% python3 -q
>>> import numpy as np
>>> np.set_printoptions(suppress=True, linewidth=120)
>>> rnd = lambda a: np.round(a, 4) + 0
>>> sv = 10 * 0.9 ** np.arange(5)
>>> Q, _ = np.linalg.qr(np.array([[-1.1, -0.3, -0.1, 1.8, -0.9],
...     [-0.6, -0.7, -1.4, -0.1, -2.0],
...     [-0.6, 0.5, -2.6, 1.7, -0.2],
...     [2.3, -0.3, -0.2, -1.6, -1.6],
...     [-1.5, 0.0, -0.7, 0.9, 0.4]]))
>>> rng = np.random.default_rng(56502)
>>> m1 = rng.normal(size=(25, 5)) * sv @ Q
>>> rnd(m1)
array([[ -3.0219,   6.3943, -10.1397,   0.9805,   8.1535],
       [  8.3057,  -0.2431,  -1.2949,  -9.4686,  -5.0523],
       [ -6.8524,   4.6178,  -9.0003,  19.5935,   2.4135],
       [ -1.2453,   3.909 ,  -7.6344,  -0.1001,  -4.121 ],
       [ -5.3207,   2.6182,  13.9792,  10.8546,   8.3064],
       [  6.2272, -11.463 ,   2.0195,  -9.3011, -11.9007],
       [-10.8715, -10.2448,  -3.8275,  -1.8109,  -1.9225],
       [  1.099 ,   8.7621,   2.2398,  -4.1297,  -1.596 ],
       [ -1.8494,  -4.8084,   8.844 ,  -5.617 ,   0.3475],
       [ -8.7856,  -8.3774,  16.2545,   4.7671,   5.3926],
       [ -0.7294,  -4.633 ,  -8.4758,  -5.6804,  -6.5074],
       [ 10.2022,  10.3978,  -8.2012,  -6.5088,   4.8734],
       [  5.7436,   5.5844,  16.3465,   7.4253,   5.301 ],
       [ 12.4792,   3.8091,  12.4591,   0.0565,  10.1142],
       [-19.6722,   2.5398,  10.5383, -14.3473,  -0.7887],
       [ -2.2854,   0.5716,  -3.6464,  16.242 ,   0.2052],
       [ -2.9519,   5.3398,   0.5181,  -0.4205,   7.5865],
       [ -5.7001,  -8.7562, -18.5472, -12.1273,  -0.525 ],
       [ -5.0521,  -3.9408,  -2.2709,  -9.1686,   2.8594],
       [ -4.8359,  -9.088 ,  -8.1893,  -7.1551,   3.3111],
       [  0.3174,   0.9991,  -5.9278, -10.8941,  -7.738 ],
       [ -8.3364,  -9.8664,  -0.0163,  -1.3011, -10.0047],
       [ -8.9539,  -4.5831,   1.2726,  -2.0012,  15.8166],
       [ -8.8016,  19.246 ,   0.7836,   2.3688,   0.2463],
       [  4.4539,   4.4525,  -9.2947,  -5.3216,  -2.37  ]])
>>> cov = np.cov(m1, rowvar=False)
>>> cov.shape
(5, 5)
>>> np.argwhere(np.triu(np.abs(np.corrcoef(m1.T)) > 0.8, 1))
array([], shape=(0, 2), dtype=int64)
>>> rnd(np.corrcoef(m1[:, 3], m1[:, 4])[0, 1])
np.float64(0.3521)
>>> np.argsort(-m1.std(axis=0).round(6), kind="stable")
array([2, 3, 1, 0, 4])
>>> rnd(np.polyfit(m1[:, 3], m1[:, 4], 1))
array([0.2726, 1.3656])
>>> proj = m1 @ np.linalg.solve(m1.T @ m1, m1.T)
>>> np.linalg.matrix_rank(np.eye(25) - proj)
np.int64(20)
>>> W0 = np.load("data.npy")
>>> W0
array([[-1.0539,  2.0805,  1.1596, -1.0009],
       [-1.0165,  1.81  ,  1.1096, -1.043 ],
       [-0.8999,  1.933 ,  1.0821, -1.0475],
       [-1.0874,  1.9857,  0.9496, -1.0169],
       [-0.9816,  2.023 ,  1.0648, -0.9876],
       [-0.9637,  2.11  ,  0.9991, -1.124 ],
       [-0.7785,  1.9702,  0.9367, -1.235 ],
       [ 2.0516, -1.0073, -1.1452,  0.0201],
       [ 1.9685, -1.1687, -1.015 , -0.0205],
       [ 1.8058, -0.8848, -1.1094, -0.1558],
       [ 1.8981, -0.9635, -1.1132,  0.1019],
       [ 2.1023, -0.9123, -0.9801,  0.0318],
       [ 2.1128, -1.2121, -1.026 ,  0.0488],
       [ 1.9322, -1.0037, -1.1432,  0.0501],
       [-2.03  , -2.0466,  2.0093, -0.102 ],
       [-2.1027, -2.0229,  2.1351,  0.0971],
       [-2.0159, -1.9666,  2.2076,  0.1467],
       [-2.1296, -2.0062,  1.9792,  0.0419],
       [-2.1256, -1.8356,  1.9791, -0.089 ],
       [-2.0185, -1.9723,  1.9707, -0.0333],
       [-2.035 , -1.7504,  1.9265,  0.1803]])
>>> C = W0[[9, 10]].astype(float)
>>> for _ in range(5):
...     z = np.linalg.norm(W0[:, None] - C, axis=-1).argmin(axis=1)
...     C = np.array([W0[z == j].mean(axis=0) for j in range(2)])
... 
>>> z
array([0, 0, 0, 0, 0, 0, 0, 1, 1, 1, 1, 1, 1, 1, 0, 0, 0, 0, 0, 0, 0])
>>> np.abs(C[1] - C[0]).argmax()
np.int64(0)
>>> rnd(C)
array([[-1.5171,  0.0223,  1.5364, -0.5152],
       [ 1.9816, -1.0218, -1.076 ,  0.0109]])
>>> np.bincount(z)
array([14,  7])
>>> left, sv, Vh = np.linalg.svd(W0, full_matrices=False)
>>> rnd(np.abs(Vh[0]))
array([0.7638, 0.0513, 0.6369, 0.0915])
>>> rnd(sv / sv[0])
array([1.    , 0.7819, 0.2091, 0.0398])
>>> np.abs(left[:, 0]).round(6).argmax()
np.int64(15)
>>> np.allclose(left * sv @ Vh, W0)
True
>>> rnd(left.T @ W0 @ Vh.T)
array([[10.3794,  0.    ,  0.    ,  0.    ],
       [ 0.    ,  8.1158,  0.    ,  0.    ],
       [ 0.    ,  0.    ,  2.1708,  0.    ],
       [ 0.    ,  0.    ,  0.    ,  0.4132]])
>>> rnd(np.cumsum(sv ** 2) / np.sum(sv ** 2))
array([0.6036, 0.9726, 0.999 , 1.    ])
>>> rnd(left.T @ left)
array([[1., 0., 0., 0.],
       [0., 1., 0., 0.],
       [0., 0., 1., 0.],
       [0., 0., 0., 1.]])
>>> B = W0 / np.linalg.norm(W0, axis=1, keepdims=True)
>>> cov = B @ B.T
>>> rnd(np.degrees(np.arccos(np.clip(cov[14, 7], -1, 1))))
np.float64(119.3611)
>>> (cov - 2 * np.eye(21)).round(6).argmax(axis=1)
array([ 4,  2,  4,  4,  0,  4,  5, 13, 12,  7, 13,  7,  8, 10, 19, 16, 15, 19, 19, 14, 15])
>>> B = np.array([[9, 8, 7, 9, 4], [5, 9, 2, 6, 6]])
>>> K = B.T @ B
>>> K
array([[106, 117,  73, 111,  66],
       [117, 145,  74, 126,  86],
       [ 73,  74,  53,  75,  40],
       [111, 126,  75, 117,  72],
       [ 66,  86,  40,  72,  52]])
>>> # rank 2
>>> evals, vecs = np.linalg.eigh(K)
>>> x0 = np.array([1, 1, 0, 0, 3])
>>> rnd(vecs * np.maximum(evals, 0) @ vecs.T)
array([[106., 117.,  73., 111.,  66.],
       [117., 145.,  74., 126.,  86.],
       [ 73.,  74.,  53.,  75.,  40.],
       [111., 126.,  75., 117.,  72.],
       [ 66.,  86.,  40.,  72.,  52.]])
>>> x0 @ K @ x0
np.int64(1865)
>>> rnd(vecs * np.abs(evals) @ vecs.T)
array([[106., 117.,  73., 111.,  66.],
       [117., 145.,  74., 126.,  86.],
       [ 73.,  74.,  53.,  75.,  40.],
       [111., 126.,  75., 117.,  72.],
       [ 66.,  86.,  40.,  72.,  52.]])
>>> rnd(np.linalg.eigvalsh(K[1:, 1:]))
array([  0.    ,   0.    ,  17.3728, 349.6272])
>>> t3 = np.stack([K, 2 * K, K[::-1]])
>>> np.linalg.matrix_rank(t3.reshape(3, -1))
np.int64(2)
>>> rnd(np.linalg.det(t3))
array([0., 0., 0.])
>>> (t3 @ K.T).shape
(3, 5, 5)
>>> J = np.loadtxt("layer6.csv", delimiter=",")
>>> rnd(J)
array([[ 0.    , -1.3343,  0.577 ,  1.3735],
       [ 0.8933, -0.3895,  1.4427, -0.9844],
       [-0.5956, -1.4083, -0.7344, -1.0596],
       [ 1.6874, -0.2909, -1.023 ,  0.1472]])
>>> rnd(np.einsum("ij,ji->", J, J))
np.float64(0.9539)
>>> rnd(np.linalg.eigvals(J))
array([ 2.    +0.j    , -0.4883+1.9395j, -0.4883-1.9395j, -2.    +0.j    ])
>>> rnd(np.poly(J))
array([  1.    ,   0.9767,   0.    ,  -3.9067, -16.    ])
>>> rnd(np.linalg.det(2 * J)), rnd(np.linalg.det(J))
(np.float64(-256.0), np.float64(-16.0))
